>>> import numpy as np
>>> from numpy import linalg as LA
>>> np.set_printoptions(suppress=True, linewidth=140)
>>> X = np.load("mat.npy")
>>> X
array([[5., 1., 0., 0., 0.],
       [0., 5., 1., 0., 0.],
       [0., 0., 5., 1., 0.],
       [0., 0., 0., 5., 1.],
       [0., 0., 0., 0., 5.]])
>>> np.einsum("ij,ji->", X, X)
np.float64(125.0)
>>> round(float(LA.det(X[::-1])), 4)
3125.0
>>> np.poly(X)
array([    1.,   -25.,   250., -1250.,  3125., -3125.])
>>> np.round(LA.det(X.T), 4)
np.float64(3125.0)
>>> np.kron(np.eye(2, dtype=int), X)
array([[5., 1., 0., 0., 0., 0., 0., 0., 0., 0.],
       [0., 5., 1., 0., 0., 0., 0., 0., 0., 0.],
       [0., 0., 5., 1., 0., 0., 0., 0., 0., 0.],
       [0., 0., 0., 5., 1., 0., 0., 0., 0., 0.],
       [0., 0., 0., 0., 5., 0., 0., 0., 0., 0.],
       [0., 0., 0., 0., 0., 5., 1., 0., 0., 0.],
       [0., 0., 0., 0., 0., 0., 5., 1., 0., 0.],
       [0., 0., 0., 0., 0., 0., 0., 5., 1., 0.],
       [0., 0., 0., 0., 0., 0., 0., 0., 5., 1.],
       [0., 0., 0., 0., 0., 0., 0., 0., 0., 5.]])
>>> [int(LA.matrix_rank(LA.matrix_power(X, p))) for p in range(1, 6)]
[5, 5, 5, 5, 5]
>>> LA.matrix_rank(X - X[0, 0] * np.eye(5))
np.int64(4)
>>> K = np.loadtxt("arr.csv", delimiter=",")
>>> K
array([[2., 2., 2., 2.],
       [1., 0., 2., 1.],
       [2., 1., 1., 1.]])
>>> vec = np.array([3, 6, -4, -8])
>>> h = np.maximum(K @ vec, 0)
>>> h
array([0., 0., 0.])
>>> B = np.array([[-1, -1], [1, -1], [2, 2], [0, 2]])
>>> LA.matrix_rank(np.vstack([K, B.T]))
np.int64(4)
>>> K @ B
array([[4., 4.],
       [3., 5.],
       [1., 1.]])
>>> B.T @ K.T
array([[4., 3., 1.],
       [4., 5., 1.]])
>>> np.vstack([K, B.T]).shape
(5, 4)
>>> np.einsum("ik,kj->ji", K, B)
array([[4., 3., 1.],
       [4., 5., 1.]])
>>> B = np.array([[-4, 1], [-3, 0]])
>>> basis = np.kron(B, K)
>>> round(float(LA.norm(basis, 2)), 4), round(LA.norm(B, 2) * LA.norm(K, 2), 4)
(26.1955, np.float64(26.1955))
>>> LA.matrix_rank(basis)
np.int64(6)
>>> basis
array([[-8., -8., -8., -8.,  2.,  2.,  2.,  2.],
       [-4., -0., -8., -4.,  1.,  0.,  2.,  1.],
       [-8., -4., -4., -4.,  2.,  1.,  1.,  1.],
       [-6., -6., -6., -6.,  0.,  0.,  0.,  0.],
       [-3., -0., -6., -3.,  0.,  0.,  0.,  0.],
       [-6., -3., -3., -3.,  0.,  0.,  0.,  0.]])
>>> rng = np.random.default_rng(631181)
>>> B = K + rng.integers(-2, 3, (3, 1)) @ rng.integers(-2, 3, (1, 4))
>>> B
array([[-2.,  6., -2.,  4.],
       [-1.,  2.,  0.,  2.],
       [ 6., -3.,  5., -1.]])
>>> LA.matrix_rank(B - K, tol=1e-8)
np.int64(1)
>>> np.round(LA.svd(B - K, compute_uv=False), 4) + 0
array([10.8167,  0.    ,  0.    ])
>>> W1 = np.array([[2, 1], [0, -1], [-2, 2], [0, 2]])
>>> c = np.array([2, 3])
>>> act = np.maximum(K @ W1 + c, 0)
>>> act
array([[ 2., 11.],
       [ 0., 10.],
       [ 4.,  8.]])
>>> np.round((act > 0).mean(axis=0), 4)
array([0.6667, 1.    ])
>>> basis = np.array([[1, 4, 4], [3, 5, 2]])
>>> act @ basis
array([[35., 63., 30.],
       [30., 50., 20.],
       [28., 56., 32.]])
>>> arr = np.load("x.npy")
>>> arr
array([[0, 0, 1],
       [1, 0, 0],
       [0, 1, 0]])
>>> arr[:, 2] @ arr[:, 0]
np.int64(0)
>>> arr @ arr.T
array([[1, 0, 0],
       [0, 1, 0],
       [0, 0, 1]])
>>> B = np.array([[-3, 2, -2], [3, 0, 4]])
>>> basis = np.kron(B, arr)
>>> LA.matrix_rank(basis)
np.int64(6)
>>> basis
array([[ 0,  0, -3,  0,  0,  2,  0,  0, -2],
       [-3,  0,  0,  2,  0,  0, -2,  0,  0],
       [ 0, -3,  0,  0,  2,  0,  0, -2,  0],
       [ 0,  0,  3,  0,  0,  0,  0,  0,  4],
       [ 3,  0,  0,  0,  0,  0,  4,  0,  0],
       [ 0,  3,  0,  0,  0,  0,  0,  4,  0]])
>>> round(LA.norm(basis, 2), 4), np.round(LA.norm(B, 2) * LA.norm(arr, 2), 4)
(np.float64(6.202), np.float64(6.202))
>>> basis.shape
(6, 9)
